$ python3 -q
>>> import numpy as np
>>> import numpy.linalg as la
>>> np.set_printoptions(precision=2, suppress=True, linewidth=120, legacy="1.25")
>>> data = np.load("case16.npy")
>>> data
array([[ 1,  2, -2],
       [-3, -2,  1],
       [ 1,  2, -2],
       [-2,  2,  1]])
>>> # row 2 repeats row 0
>>> def softmax(z):
...     e = np.exp(z - z.max(axis=-1, keepdims=True))
...     return e / e.sum(axis=-1, keepdims=True)
... 
>>> softmax(data[3] + 4)
array([0.01, 0.72, 0.27])
>>> S = data @ data.T / np.sqrt(3)
>>> softmax(S)[3] @ data
array([-2.  ,  1.88,  0.97])
>>> theta = np.deg2rad(60)
>>> K = np.eye(4)
>>> K[np.ix_([2, 3], [2, 3])] = [[np.cos(theta), -np.sin(theta)], [np.sin(theta), np.cos(theta)]]
>>> K
array([[ 1.  ,  0.  ,  0.  ,  0.  ],
       [ 0.  ,  1.  ,  0.  ,  0.  ],
       [ 0.  ,  0.  ,  0.5 , -0.87],
       [ 0.  ,  0.  ,  0.87,  0.5 ]])
>>> la.pinv(K)
array([[ 1.  ,  0.  ,  0.  ,  0.  ],
       [ 0.  ,  1.  ,  0.  ,  0.  ],
       [ 0.  ,  0.  ,  0.5 ,  0.87],
       [ 0.  ,  0.  , -0.87,  0.5 ]])
>>> K[:, 0] @ K[:, 1]
0.0
>>> np.round(K @ K.T, 2) + 0
array([[1., 0., 0., 0.],
       [0., 1., 0., 0.],
       [0., 0., 1., 0.],
       [0., 0., 0., 1.]])
>>> la.norm(K, axis=0)
array([1., 1., 1., 1.])
>>> la.svd(K, compute_uv=False)
array([1., 1., 1., 1.])
>>> arr = np.load("sample11.npy")
>>> arr
array([[ 1.97, -0.86,  3.97],
       [ 0.73, -0.91,  2.73],
       [ 0.94, -1.16,  2.94],
       [ 3.39,  0.16,  5.39],
       [ 3.18,  0.32,  5.18],
       [ 2.4 , -0.11,  4.4 ],
       [ 1.4 , -0.49,  3.4 ],
       [ 1.04, -1.34,  3.04],
       [ 3.03, -0.47,  5.03],
       [ 2.42, -1.47,  4.42],
       [ 5.92,  1.71,  7.92],
       [ 5.44,  1.16,  7.44],
       [ 2.87,  0.16,  4.87],
       [ 0.16, -1.95,  2.16],
       [ 1.65, -1.89,  3.65],
       [ 2.1 ,  0.35,  4.1 ],
       [ 0.72, -1.48,  2.72],
       [ 1.06, -0.55,  3.06],
       [ 4.36,  1.63,  6.36],
       [ 1.4 ,  0.38,  3.4 ],
       [ 2.72,  0.17,  4.72]])
>>> out = np.c_[arr[:, :1] @ np.array([[-4]]), np.array([2, -1, -1, -2, -2, -2, 1, -1, -1, -2, 2, -2, -1, 1, 1, -2, -2, 1, 2, 0, -2])]
>>> out
array([[ -7.88,   2.  ],
       [ -2.92,  -1.  ],
       [ -3.76,  -1.  ],
       [-13.56,  -2.  ],
       [-12.72,  -2.  ],
       [ -9.6 ,  -2.  ],
       [ -5.6 ,   1.  ],
       [ -4.16,  -1.  ],
       [-12.12,  -1.  ],
       [ -9.68,  -2.  ],
       [-23.68,   2.  ],
       [-21.76,  -2.  ],
       [-11.48,  -1.  ],
       [ -0.64,   1.  ],
       [ -6.6 ,   1.  ],
       [ -8.4 ,  -2.  ],
       [ -2.88,  -2.  ],
       [ -4.24,   1.  ],
       [-17.44,   2.  ],
       [ -5.6 ,   0.  ],
       [-10.88,  -2.  ]])
>>> la.matrix_rank(out)
2
>>> np.round(la.norm(out - arr @ la.lstsq(arr, out)[0], axis=0), 2) + 0
array([0.  , 6.85])
>>> vec = np.array([2, 8, 9])
>>> h1 = np.maximum(arr @ vec, 0)
>>> arr.T @ h1
array([2740.33,  202.97, 4465.89])
>>> vec = np.array([0, -5, -3])
>>> y = arr @ vec
>>> b, lr = np.zeros(3), 1 / la.norm(arr, 2) ** 2
>>> for i in range(5):
...     b -= lr * arr.T @ (arr @ b - y)
...     if i % 1 == 0: print(i, round(la.norm(arr @ b - y), 2))
... 
0 20.42
1 19.45
2 18.53
3 17.66
4 16.83
>>> round(la.cond(arr), 2)
19.38
>>> out = np.array([[-3, 2], [1, 2], [1, -1]])
>>> la.matrix_rank(arr @ out)
2
>>> la.matrix_rank(np.vstack([arr, out.T]))
3
>>> np.vstack([arr, out.T]).shape
(23, 3)
>>> C2 = np.cov(arr, rowvar=False)
>>> np.polyfit(arr[:, 2], arr[:, 0], 1)
array([ 1., -2.])
>>> np.argwhere(np.triu(np.abs(np.corrcoef(arr.T)) > 0.8, 1))
array([[0, 1],
       [0, 2],
       [1, 2]])
>>> np.round(la.eigvalsh(C2)[::-1], 2) + 0
array([5.52, 0.3 , 0.  ])
>>> mat = np.load("x.npy")
>>> mat
array([[1, 0, 0, 0],
       [3, 1, 0, 0],
       [3, 3, 1, 0],
       [2, 2, 1, 1]])
>>> # triangular: eigenvalues sit on the diagonal
>>> np.allclose(mat @ mat.T, mat.T @ mat)
False
>>> np.sort(np.abs(la.eigvals(mat)))
array([1., 1., 1., 1.])
>>> P = data @ la.solve(data.T @ data, data.T)
>>> np.allclose(P @ P, P)
True
>>> np.diag(P)
array([0.5, 1. , 0.5, 1. ])
>>> np.round((np.eye(4) - P) @ data, 2) + 0
array([[0., 0., 0.],
       [0., 0., 0.],
       [0., 0., 0.],
       [0., 0., 0.]])
>>> np.round(np.trace(P), 2)
3.0
>>> J = np.load("w.npy")
>>> J
array([[-1,  0],
       [ 0, -1]])
>>> # triangular, det is the product of the diagonal
>>> W1 = np.array([[3, 2, 1], [1, 3, 1], [1, 0, -1], [-2, 2, -2]])
>>> b = np.array([-3, -5, -4])
>>> hid = np.maximum(mat @ W1 + b, 0)
>>> la.matrix_rank(hid)
3
>>> (hid > 0).mean(axis=0)
array([0.75, 0.75, 0.25])
>>> basis = np.array([[-2, -1, -1], [0, 0, 0], [-2, 2, -3]])
>>> hid @ basis
array([[  0,   0,   0],
       [-14,  -7,  -7],
       [-22,  -8, -13],
       [ -8,  -4,  -4]])
>>> W1 @ basis
array([[-8, -1, -6],
       [-4,  1, -4],
       [ 0, -3,  2],
       [ 8, -2,  8]])
>>> (hid @ basis).round(6).argmax(axis=1)
array([0, 1, 1, 1])
>>> vals, evecs = la.eigh(J)
>>> evecs @ np.diag(vals) @ evecs.T
array([[-1.,  0.],
       [ 0., -1.]])
>>> vals.sum(), np.trace(J)
(-2.0, -2)
>>> la.eigvalsh(J + 4 * np.eye(2))
array([3., 3.])
>>> evecs.T @ J @ evecs
array([[-1.,  0.],
       [ 0., -1.]])
>>> vals
array([-1., -1.])
>>> vals, evecs = la.eig(J)
>>> np.sort(la.eigvals(J.T))
array([-1., -1.])
>>> np.sort(la.eigvals(la.inv(J)))
array([-1., -1.])
>>> J @ evecs[:, 0] - vals[0] * evecs[:, 0]
array([0., 0.])
>>> m1 = np.array([[-0.5, 1.7], [-0.4, -0.3]])
>>> m1
array([[-0.5,  1.7],
       [-0.4, -0.3]])
>>> # row 0 dominates
>>> t3 = np.stack([m1, 3 * m1, m1[::-1]])
>>> la.matrix_rank(t3.reshape(3, -1))
2
>>> np.einsum("bij,cij->bc", t3, t3)
array([[ 3.39, 10.17, -0.62],
       [10.17, 30.51, -1.86],
       [-0.62, -1.86,  3.39]])
>>> la.norm(t3, axis=(1, 2))
array([1.84, 5.52, 1.84])
>>> t3.shape
(3, 2, 2)
>>> la.matrix_rank(t3)
array([2, 2, 2])
>>> la.det(t3)
array([ 0.83,  7.47, -0.83])
>>> out = np.array([[0]])
>>> basis = np.array([[5, 9], [7, 1]])
>>> F = np.block([[out, np.zeros((1, 2))], [np.zeros((2, 1)), basis]])
>>> F
array([[0., 0., 0.],
       [0., 5., 9.],
       [0., 7., 1.]])
>>> # 2 blocks once reordered
>>> left, sigma, VT = la.svd(F)
>>> sigma
array([11.41,  5.08,  0.  ])
>>> out = left[:, :2] @ np.diag(sigma[:2]) @ VT[:2]
>>> out
array([[0., 0., 0.],
       [0., 5., 9.],
       [0., 7., 1.]])
>>> np.round(np.trace(la.pinv(F) @ F), 2)
2.0
>>> np.unique(F.round(6), axis=0).shape
(3, 3)
>>> np.allclose(F[:-1].T @ la.lstsq(F[:-1].T, F[-1])[0], F[-1])
False
>>> F @ la.pinv(F) @ F
array([[0., 0., 0.],
       [0., 5., 9.],
       [0., 7., 1.]])
>>> (la.matrix_power((F != 0) + (F.T != 0) + np.eye(3), 3) > 0).astype(int)
array([[1, 0, 0],
       [0, 1, 1],
       [0, 1, 1]])
>>> round(float(la.det(F)), 2)
0.0
>>> np.sort(la.eigvals(F).real)
array([-5.19,  0.  , 11.19])
>>> (F != 0).astype(int)
array([[0, 0, 0],
       [0, 1, 1],
       [0, 1, 1]])
>>> F @ F
array([[ 0.,  0.,  0.],
       [ 0., 88., 54.],
       [ 0., 42., 64.]])
>>> np.flatnonzero(la.matrix_power((F != 0) + (F.T != 0) + np.eye(3), 3)[0])
array([0])
>>> rank = la.matrix_rank(F)
>>> rank
2
>>> ns = la.svd(F)[2][rank:].T
>>> ns.shape
(3, 1)
>>> la.matrix_rank(F.T @ F), la.matrix_rank(F @ F.T)
(2, 2)
>>> F @ ns
array([[0.],
       [0.],
       [0.]])
>>> [int(la.matrix_rank(F[:i])) for i in range(1, len(F) + 1)]
[0, 1, 2]
>>> feats = np.load("a.npy")
>>> feats
array([[ 5.86, -2.97,  9.36,  6.83],
       [-1.49, 10.27,  8.88, -4.05],
       [ 8.21, -8.11, 11.44, -6.89]])
>>> out = np.array([[-2, -1], [0, -1], [2, -1], [1, 2]])
>>> np.vstack([feats, out.T]).shape
(5, 4)
>>> la.matrix_rank(np.vstack([feats, out.T]))
4
>>> np.einsum("ik,kj->ji", feats, out)
array([[ 13.83,  16.69,  -0.43],
       [  1.41, -25.76, -25.32]])
>>> np.einsum("ij,ij->i", feats, feats)
array([177.42, 202.95, 311.52])
>>> np.einsum("ik,kj->ij", feats, out)
array([[ 13.83,   1.41],
       [ 16.69, -25.76],
       [ -0.43, -25.32]])
>>> feats @ out
array([[ 13.83,   1.41],
       [ 16.69, -25.76],
       [ -0.43, -25.32]])
>>> np.einsum("ij->j", feats)
array([12.58, -0.81, 29.68, -4.11])
>>> out = np.array([[0, 1, 0], [1, 0, 3]])
>>> basis = np.kron(out, feats)
>>> basis.shape
(6, 12)
>>> la.matrix_rank(basis)
6
